% python3 -q
>>> import numpy as np
>>> import numpy.linalg as la
>>> np.set_printoptions(precision=1, suppress=True, linewidth=140)
>>> J = np.loadtxt("sample1.csv", delimiter=",")
>>> print(J)
[[ 1. -1. -1.  1.  1. -1. -1.  1.]
 [ 1. -1. -1.  1. -1.  1.  1. -1.]
 [ 1.  1. -1. -1.  1.  1. -1. -1.]]
>>> left, sig, VT = la.svd(J, full_matrices=False)
>>> np.cumsum(sig ** 2) / np.sum(sig ** 2)
array([0.3, 0.7, 1. ])
>>> np.round(left.T @ left, 1) + 0
array([[1., 0., 0.],
       [0., 1., 0.],
       [0., 0., 1.]])
>>> np.round(VT @ VT.T, 1) + 0
array([[1., 0., 0.],
       [0., 1., 0.],
       [0., 0., 1.]])
>>> left.shape, sig.shape, VT.shape
((3, 3), (3,), (3, 8))
>>> np.round(np.sqrt((sig ** 2).sum()), 1), round(float(la.norm(J)), 1)
(np.float64(4.9), 4.9)
>>> (sig > 1e-8).sum()
np.int64(3)
>>> J[0] @ J[1]
np.float64(0.0)
>>> print(round(la.norm(J) ** 2 / la.norm(J, 2) ** 2, 1))
3.0
>>> print(la.norm(J, axis=1))
[2.8 2.8 2.8]
>>> np.round(la.norm(J, "nuc"), 1)
np.float64(8.5)
>>> la.norm(J, axis=0)
array([1.7, 1.7, 1.7, 1.7, 1.7, 1.7, 1.7, 1.7])
>>> la.norm(J, axis=1).argmax()
np.int64(0)
>>> m1 = np.array([[0.0, 0.0], [0.0, 3.0]])
>>> left, sig, VT = la.svd(m1)
>>> np.argmax(sig[:-1] / (sig[1:] + 1e-6)) + 1
np.int64(1)
>>> sig
array([3., 0.])
>>> B = left[:, :1] @ np.diag(sig[:1]) @ VT[:1]
>>> round(float(la.norm(m1 - B, 2)), 1), sig[1]
(0.0, np.float64(0.0))
>>> print(la.matrix_rank(B))
1
>>> round(float(la.norm(m1 - B) / la.norm(m1)), 1)
0.0
>>> la.lstsq(m1[:-1].T, m1[-1])[2]
np.int32(0)
>>> np.unique(m1.round(6), axis=0).shape
(2, 2)
>>> print(np.abs(np.diag(la.qr(m1)[1])) > 1e-9)
[False  True]
>>> evals, V = la.eigh(m1)
>>> x = np.array([2, 2])
>>> print(V * np.abs(evals) @ V.T)
[[0. 0.]
 [0. 3.]]
>>> (np.sign(V[:, -1].round(6)) == np.sign(V[0, -1].round(6))).astype(int)
array([1, 0])
>>> V * np.maximum(evals, 0) @ V.T
array([[0., 0.],
       [0., 3.]])
>>> F = np.loadtxt("block11.csv", delimiter=",")
>>> F
array([[ 1., -3., -3., -3.],
       [-3.,  1., -3., -3.],
       [-3., -3.,  1., -3.],
       [-3., -3., -3.,  1.]])
>>> # equal to its transpose
>>> F @ np.ones(4)
array([-8., -8., -8., -8.])
>>> (F @ F)[0]
array([28., 12., 12., 12.])
>>> B = F[0, 0] * F[1:] - np.outer(F[1:, 0], F[0])
>>> B
array([[  0.,  -8., -12., -12.],
       [  0., -12.,  -8., -12.],
       [  0., -12., -12.,  -8.]])
>>> F[:, 0] / F[0, 0]
array([ 1., -3., -3., -3.])
>>> P = np.triu(np.array([[-2, -4, 0, 1], [-4, -5, 5, 0], [0, 2, -4, -2], [3, 2, -3, -3]]), 1) + np.eye(4)
>>> B = P @ F @ la.inv(P)
>>> print(P @ F - F @ P)
[[  9.  -3.  24.   6.]
 [-15. -27.   0. -18.]
 [  6.  -6.  21.   3.]
 [  0. -12.  15.  -3.]]
>>> B
array([[  10.,   30., -144., -288.],
       [ -18.,  -86.,  432.,  864.],
       [   3.,   15.,  -68., -144.],
       [  -3.,  -15.,   72.,  148.]])
>>> feats = np.load("w.npy")
>>> print(feats)
[[ 1  0  0  0]
 [-1 -2  0  0]
 [ 0  0 -1  0]
 [ 0  0  0 -1]]
>>> B = la.inv(feats)
>>> print(la.inv(B))
[[ 1.  0.  0.  0.]
 [-1. -2. -0. -0.]
 [-0. -0. -1. -0.]
 [-0. -0. -0. -1.]]
>>> np.round(la.slogdet(feats)[0], 1)
np.float64(-1.0)
>>> feats @ B
array([[1., 0., 0., 0.],
       [0., 1., 0., 0.],
       [0., 0., 1., 0.],
       [0., 0., 0., 1.]])
>>> arr = np.load("mat.npy")
>>> arr
array([[ 0, -1,  0,  0],
       [ 1,  0,  0,  0],
       [ 0,  0,  2,  0],
       [ 0,  0,  0, -5]])
>>> q, V = la.qr(arr[:, :2])[0], la.qr(arr[:, 2:])[0]
>>> sig = la.svd(q.T @ V, compute_uv=False)
>>> np.degrees(np.arccos(sig.clip(0, 1)))
array([90., 90.])
>>> print((sig > 0.9).sum())
0
>>> round(float(la.norm(q @ q.T - V @ V.T, 2)), 1)
1.0
>>> sig
array([0., 0.])
>>> cov = arr.T @ arr
>>> la.eigvalsh(cov)[::-1]
array([25.,  4.,  1.,  1.])
>>> np.diag(cov)
array([ 1,  1,  4, 25])
>>> la.svd(arr, compute_uv=False) ** 2
array([25.,  4.,  1.,  1.])
>>> cov
array([[ 1,  0,  0,  0],
       [ 0,  1,  0,  0],
       [ 0,  0,  4,  0],
       [ 0,  0,  0, 25]])
>>> m1.T @ m1
array([[0., 0.],
       [0., 9.]])
>>> print(m1 @ m1.T)
[[0. 0.]
 [0. 9.]]
>>> u = np.array([5, 4, 4])
>>> np.cross(arr[0, :3], arr[3, :3])
array([0, 0, 0])
>>> np.convolve(arr[0], u)
array([ 0, -5, -4, -4,  0,  0])
>>> np.polyval(u, arr[0])
array([4, 5, 4, 4])
>>> arr @ arr.T
array([[ 1,  0,  0,  0],
       [ 0,  1,  0,  0],
       [ 0,  0,  4,  0],
       [ 0,  0,  0, 25]])
>>> arr.T @ arr
array([[ 1,  0,  0,  0],
       [ 0,  1,  0,  0],
       [ 0,  0,  4,  0],
       [ 0,  0,  0, 25]])
>>> la.norm(arr, axis=0)
array([1., 1., 2., 5.])
>>> print(la.pinv(arr))
[[ 0.   1.   0.   0. ]
 [-1.   0.   0.   0. ]
 [ 0.   0.   0.5  0. ]
 [ 0.   0.   0.  -0.2]]
>>> la.svd(arr, compute_uv=False)
array([5., 2., 1., 1.])
>>> A = np.array([[3.3, 0.6, -3.7],
...     [4.9, -0.9, 0.1],
...     [-3.4, -2.5, 2.7],
...     [-0.2, -2.5, -4.3],
...     [3.9, 0.6, -3.1],
...     [0.2, -2.0, 4.6],
...     [2.9, 3.9, -1.3],
...     [-1.5, -2.1, 4.3],
...     [-3.6, -1.1, -3.3],
...     [5.0, 0.6, 0.3],
...     [2.6, -4.0, 1.5],
...     [-1.9, -1.8, 4.2],
...     [0.4, 4.9, 1.1]])
>>> A
array([[ 3.3,  0.6, -3.7],
       [ 4.9, -0.9,  0.1],
       [-3.4, -2.5,  2.7],
       [-0.2, -2.5, -4.3],
       [ 3.9,  0.6, -3.1],
       [ 0.2, -2. ,  4.6],
       [ 2.9,  3.9, -1.3],
       [-1.5, -2.1,  4.3],
       [-3.6, -1.1, -3.3],
       [ 5. ,  0.6,  0.3],
       [ 2.6, -4. ,  1.5],
       [-1.9, -1.8,  4.2],
       [ 0.4,  4.9,  1.1]])
>>> left, sig, VT = la.svd(F, full_matrices=False)
>>> np.cumsum(sig ** 2) / np.sum(sig ** 2)
array([0.6, 0.7, 0.9, 1. ])
>>> sig
array([8., 4., 4., 4.])
>>> np.abs(VT[0])
array([0.5, 0.5, 0.5, 0.5])
>>> round(float(np.sqrt((sig ** 2).sum())), 1), round(la.norm(F), 1)
(10.6, np.float64(10.6))
>>> np.abs(left[:, 0]).round(6).argmax()
np.int64(0)
>>> np.round(left.T @ F @ VT.T, 1) + 0
array([[8., 0., 0., 0.],
       [0., 4., 0., 0.],
       [0., 0., 4., 0.],
       [0., 0., 0., 4.]])
>>> np.round(left.T @ left, 1) + 0
array([[1., 0., 0., 0.],
       [0., 1., 0., 0.],
       [0., 0., 1., 0.],
       [0., 0., 0., 1.]])
>>> cen = (A - A.mean(axis=0)) / A.std(axis=0)
>>> np.argwhere(np.abs(cen) > 2)
array([[12,  1]])
>>> coef = la.lstsq(np.delete(cen, 2, axis=1), cen[:, 2])[0]
>>> np.abs(coef).argmax()
np.int64(0)
>>> coef
array([-0.2, -0.2])
>>> E = 0.2 ** np.abs(np.subtract.outer(np.arange(5), np.arange(5)))
>>> E.round(1) + 0
array([[1. , 0.2, 0. , 0. , 0. ],
       [0.2, 1. , 0.2, 0. , 0. ],
       [0. , 0.2, 1. , 0.2, 0. ],
       [0. , 0. , 0.2, 1. , 0.2],
       [0. , 0. , 0. , 0.2, 1. ]])
>>> # symmetric, so the eigenvalues are real
>>> evals, V = la.eig(E)
>>> np.round(np.prod(evals), 1)
np.float64(0.8)
>>> np.sort(la.eigvals(E @ E))
array([0.5, 0.6, 0.9, 1.4, 2. ])
>>> np.round(E @ V[:, 0] - evals[0] * V[:, 0], 1) + 0
array([0., 0., 0., 0., 0.])
>>> np.sort(la.eigvals(E.T))
array([0.7, 0.8, 0.9, 1.2, 1.4])
>>> data = np.loadtxt("dump.csv", delimiter=",")
>>> data
array([[ 1.1,  1.9, -0.7,  2. ,  1.4],
       [ 2.1,  4.2, -0.4,  4.5,  2.6],
       [ 2.4,  3.8, -0.2,  3.9,  2. ]])
>>> left, sig, VT = la.svd(data)
>>> sig
array([10. ,  0.6,  0.4])
>>> np.argmax(sig[:-1] / (sig[1:] + 1e-6)) + 1
np.int64(1)
>>> B = left[:, :1] @ np.diag(sig[:1]) @ VT[:1]
>>> round(la.norm(data - B, 2), 1), np.round(sig[1], 1)
(np.float64(0.6), np.float64(0.6))
>>> np.round(np.abs(data - B).max(), 1)
np.float64(0.5)
>>> round(float(la.norm(data - B) / la.norm(data)), 1)
0.1
>>> la.matrix_rank(data, rtol=0.05)
np.int64(2)
